% ipython --no-banner

In [1]: import numpy as np

In [2]: from numpy import linalg as LA

In [3]: np.set_printoptions(suppress=True, linewidth=120)

In [4]: F = np.load("x.npy")

In [5]: F
Out[5]: 
array([[ 0, -1, -2, -1],
       [ 0,  0, -1,  1],
       [ 0,  0,  0,  3],
       [ 0,  0,  0,  0]])

In [6]: [round(float(x), 2) for x in LA.svd(F, compute_uv=False)[:3]]
Out[6]: [3.37, 2.35, 0.38]

In [7]: round(float(LA.norm(F, 2) / LA.norm(F)), 2)
Out[7]: 0.82

In [8]: r = LA.matrix_rank(F)

In [9]: r
Out[9]: np.int64(3)

In [10]: null = LA.svd(F)[2][r:].T

In [11]: [int(LA.matrix_rank(F[:, :j + 1])) for j in range(4)]
Out[11]: [0, 1, 2, 3]

In [12]: null @ null.T
Out[12]: 
array([[1., 0., 0., 0.],
       [0., 0., 0., 0.],
       [0., 0., 0., 0.],
       [0., 0., 0., 0.]])

In [13]: [int(LA.matrix_rank(np.delete(F, i, axis=0))) for i in range(4)]
Out[13]: [2, 2, 2, 3]

In [14]: F @ null
Out[14]: 
array([[0.],
       [0.],
       [0.],
       [0.]])

In [15]: null[:, 0] / null[np.abs(null[:, 0]).round(6).argmax(), 0]
Out[15]: array([1., 0., 0., 0.])

In [16]: print(np.allclose(F[:-1].T @ LA.lstsq(F[:-1].T, F[-1])[0], F[-1]))
True

In [17]: np.round(F @ LA.pinv(F) @ F, 2) + 0
Out[17]: 
array([[ 0., -1., -2., -1.],
       [ 0.,  0., -1.,  1.],
       [ 0.,  0.,  0.,  3.],
       [ 0.,  0.,  0.,  0.]])

In [18]: np.unique(F.round(6), axis=0).shape
Out[18]: (4, 4)

In [19]: np.abs(np.diag(LA.qr(F)[1])) > 1e-9
Out[19]: array([False, False, False, False])

In [20]: round(float(np.trace(LA.pinv(F) @ F)), 2)
Out[20]: 3.0

In [21]: print(LA.lstsq(F[:-1].T, F[-1])[2])
3
